>>> import numpy as np
>>> np.set_printoptions(precision=2, suppress=True, linewidth=140)
>>> tidy = lambda a: np.round(a, 2) + 0
>>> M = np.load("sample3.npy")
>>> M
array([[-2,  2,  1],
       [ 0,  2, -1],
       [-2,  0,  2]])
>>> tidy(np.linalg.norm(M, "nuc"))
np.float64(6.54)
>>> tidy(np.linalg.norm(M, 1)), tidy(np.linalg.norm(M, np.inf))
(np.float64(4.0), np.float64(5.0))
>>> np.linalg.norm(M, axis=1).argmax()
np.int64(0)
>>> tidy(np.linalg.norm(M[0], 1)), tidy(np.linalg.norm(M[0], np.inf))
(np.float64(5.0), np.float64(2.0))
>>> np.argsort(-np.linalg.norm(M, axis=0).round(6), kind="stable")[:3]
array([0, 1, 2])
>>> np.linalg.cond(M) > 100
np.True_
>>> tidy(np.linalg.norm(M, 2) / np.linalg.norm(M))
np.float64(0.81)
>>> np.linalg.matrix_rank(M, rtol=0.1)
np.int64(2)
>>> np.abs(np.diag(np.linalg.qr(M)[1])) > 1e-9
array([ True,  True, False])
>>> np.linalg.lstsq(M[:-1].T, M[-1])[2]
np.int32(2)
>>> tidy(M @ np.linalg.pinv(M) @ M)
array([[-2.,  2.,  1.],
       [ 0.,  2., -1.],
       [-2.,  0.,  2.]])
>>> tidy(np.trace(np.linalg.pinv(M) @ M))
np.float64(2.0)
>>> M - M[0]
array([[ 0,  0,  0],
       [ 2,  0, -2],
       [ 0, -2,  1]])
>>> np.abs(M).max()
np.int64(2)
>>> np.diff(M, axis=0)
array([[ 2,  0, -2],
       [-2, -2,  3]])
>>> M.sum(axis=1)
array([1, 1, 0])
>>> tidy(np.linalg.norm(M))
np.float64(4.69)
>>> np.linalg.matrix_rank(M)
np.int64(2)
>>> tidy(M.mean(axis=0))
array([-1.33,  1.33,  0.67])
>>> rng = np.random.default_rng(9670)
>>> B = M + rng.integers(-2, 3, (3, 2)) @ rng.integers(-2, 3, (2, 3))
>>> B
array([[-4, -2,  3],
       [ 0,  2, -1],
       [-1, -4, -1]])
>>> tidy(np.linalg.svd(B - M, compute_uv=False))
array([5.75, 4.12, 0.  ])
>>> np.linalg.matrix_rank(B - M, tol=1e-8)
np.int64(2)
>>> B - M
array([[-2, -4,  2],
       [ 0,  0,  0],
       [ 1, -4, -3]])
>>> J = np.load("m.npy")
>>> J
array([[ 0.3 ,  0.1 ,  0.35, -0.25],
       [ 0.48,  0.16,  0.56, -0.4 ],
       [-0.18, -0.06, -0.21,  0.15]])
>>> cov = J.T @ J
>>> tidy(cov)
array([[ 0.35,  0.12,  0.41, -0.29],
       [ 0.12,  0.04,  0.14, -0.1 ],
       [ 0.41,  0.14,  0.48, -0.34],
       [-0.29, -0.1 , -0.34,  0.25]])
>>> np.linalg.matrix_rank(cov)
np.int64(1)
>>> tidy(np.trace(cov)), tidy((J ** 2).sum())
(np.float64(1.12), np.float64(1.12))
>>> (J @ J.T).shape
(3, 3)
>>> tidy(np.linalg.svd(J, compute_uv=False) ** 2)
array([1.12, 0.  , 0.  ])
>>> np.allclose(cov, cov.T)
True
>>> np.linalg.cond(J) > 100
np.True_
>>> np.linalg.matrix_rank(J, rtol=0.1)
np.int64(1)
>>> mat = np.load("a.npy")
>>> mat
array([[ -6.71,   3.35,   7.49],
       [  7.24,  -0.32,  -3.51],
       [ -2.66,  -0.2 ,  23.12],
       [-11.4 ,   9.22,  -3.23],
       [ -6.51,  -0.97, -12.81],
       [-24.36,   3.15,  -0.64],
       [  4.55,   6.1 ,  -9.28],
       [ -1.02,  14.52,   2.93],
       [  2.58,   7.69,   3.2 ],
       [ 15.27,  10.1 ,  -2.4 ],
       [ 10.78,  -0.65,  10.05],
       [  8.63,   5.82,   0.06]])
>>> B = np.c_[mat[:, :2] @ np.array([[3, 0], [3, 0]]), np.array([1, 1, 1, 2, 2, 1, 1, 1, 1, 0, -2, 0])]
>>> tidy(B)
array([[-10.08,   0.  ,   1.  ],
       [ 20.76,   0.  ,   1.  ],
       [ -8.58,   0.  ,   1.  ],
       [ -6.54,   0.  ,   2.  ],
       [-22.44,   0.  ,   2.  ],
       [-63.63,   0.  ,   1.  ],
       [ 31.95,   0.  ,   1.  ],
       [ 40.5 ,   0.  ,   1.  ],
       [ 30.81,   0.  ,   1.  ],
       [ 76.11,   0.  ,   0.  ],
       [ 30.39,   0.  ,  -2.  ],
       [ 43.35,   0.  ,   0.  ]])
>>> np.linalg.matrix_rank(np.c_[mat, B])
np.int64(4)
>>> tidy(np.linalg.norm(B - mat @ np.linalg.lstsq(mat, B)[0], axis=0))
array([0.  , 0.  , 2.92])
>>> X = np.load("x.npy")
>>> tidy(X)
array([[ 0.  , -0.98, -0.22],
       [ 0.32,  0.21, -0.93],
       [ 0.95, -0.07,  0.31]])
>>> u = np.array([0, -3, -1])
>>> B = X + np.outer(u, np.eye(3)[2])
>>> tidy(np.linalg.det(B) / np.linalg.det(X)), tidy(1 + np.linalg.solve(X, u)[2])
(np.float64(3.47), np.float64(3.47))
>>> np.linalg.matrix_rank(B - X)
np.int64(1)
>>> np.linalg.matrix_rank(np.linalg.inv(B) - np.linalg.inv(X), tol=1e-8)
np.int64(1)
>>> tidy(X[:, 1] @ X[:, 2])
np.float64(0.0)
>>> tidy(np.linalg.norm(X, axis=0))
array([1., 1., 1.])
>>> tidy(X @ X.T)
array([[1., 0., 0.],
       [0., 1., 0.],
       [0., 0., 1.]])
>>> tidy(np.linalg.svd(X, compute_uv=False))
array([1., 1., 1.])
>>> tidy(X.T @ X)
array([[1., 0., 0.],
       [0., 1., 0.],
       [0., 0., 1.]])
>>> B = np.array([[2, 2], [0, -1]])
>>> cent = np.kron(B, X)
>>> cent.shape
(6, 6)
>>> X.inv()
Traceback (most recent call last):
  File "<python-input-62>", line 1, in <module>
    X.inv()
    ^^^^^
AttributeError: 'numpy.ndarray' object has no attribute 'inv'
>>> np.allclose(X, X.T)
False
>>> np.linalg.determinant(X)
Traceback (most recent call last):
  File "<python-input-64>", line 1, in <module>
    np.linalg.determinant(X)
    ^^^^^^^^^^^^^^^^^^^^^
AttributeError: module 'numpy.linalg' has no attribute 'determinant'
>>> m1 = np.array([[-3, -3, -3, -3],
...     [-3, -6, -6, -6],
...     [-3, -6, -9, -9],
...     [-3, -6, -9, -12]])
>>> m1
array([[ -3,  -3,  -3,  -3],
       [ -3,  -6,  -6,  -6],
       [ -3,  -6,  -9,  -9],
       [ -3,  -6,  -9, -12]])
>>> # equal to its transpose
>>> np.all(np.linalg.eigvalsh(m1) > 0)
np.False_
>>> evals, evecs = np.linalg.eigh(m1)
>>> vec = np.array([7, 9, 6, 7])
>>> np.abs(m1).sum(axis=1).max(), tidy(np.abs(evals).max())
(np.int64(30), np.float64(24.87))
>>> tidy(vec @ m1 @ vec / (vec @ vec)), tidy(evals[0]), tidy(evals[-1])
(np.float64(-21.53), np.float64(-24.87), np.float64(-0.85))
>>> vec @ m1 @ vec
np.int64(-4629)
>>> tidy(evecs * np.abs(evals) @ evecs.T)
array([[ 3.,  3.,  3.,  3.],
       [ 3.,  6.,  6.,  6.],
       [ 3.,  6.,  9.,  9.],
       [ 3.,  6.,  9., 12.]])
>>> evecs * np.maximum(evals, 0) @ evecs.T
array([[0., 0., 0., 0.],
       [0., 0., 0., 0.],
       [0., 0., 0., 0.],
       [0., 0., 0., 0.]])
>>> tidy(np.linalg.eigvalsh(m1[1:, 1:]))
array([-23.68,  -2.36,  -0.97])
>>> np.linalg.matrix_power(m1, 2)
array([[ 36,  63,  81,  90],
       [ 63, 117, 153, 171],
       [ 81, 153, 207, 234],
       [ 90, 171, 234, 270]])
>>> (m1 - m1.T) / 2
array([[0., 0., 0., 0.],
       [0., 0., 0., 0.],
       [0., 0., 0., 0.],
       [0., 0., 0., 0.]])
>>> tidy(np.abs(np.linalg.eigvals(m1)).max())
np.float64(24.87)
>>> np.trace(m1)
np.int64(-30)
>>> np.linalg.determinant(m1)
Traceback (most recent call last):
  File "<python-input-81>", line 1, in <module>
    np.linalg.determinant(m1)
    ^^^^^^^^^^^^^^^^^^^^^
AttributeError: module 'numpy.linalg' has no attribute 'determinant'
>>> data = np.array([[0, 1, 0], [1, 0, 0], [0, 0, 0]])
>>> # symmetric
>>> tidy(np.trace(np.linalg.pinv(data) @ data))
np.float64(2.0)
>>> tidy(data @ np.linalg.pinv(data) @ data)
array([[0., 1., 0.],
       [1., 0., 0.],
       [0., 0., 0.]])
>>> np.allclose(data[:-1].T @ np.linalg.lstsq(data[:-1].T, data[-1])[0], data[-1])
True
>>> try:
...     np.linalg.inv(data)
... except np.linalg.LinAlgError as e:
...     print("failed:", e)
... 
failed: Singular matrix
>>> np.abs(np.diag(np.linalg.qr(data)[1])) > 1e-9
array([ True,  True, False])
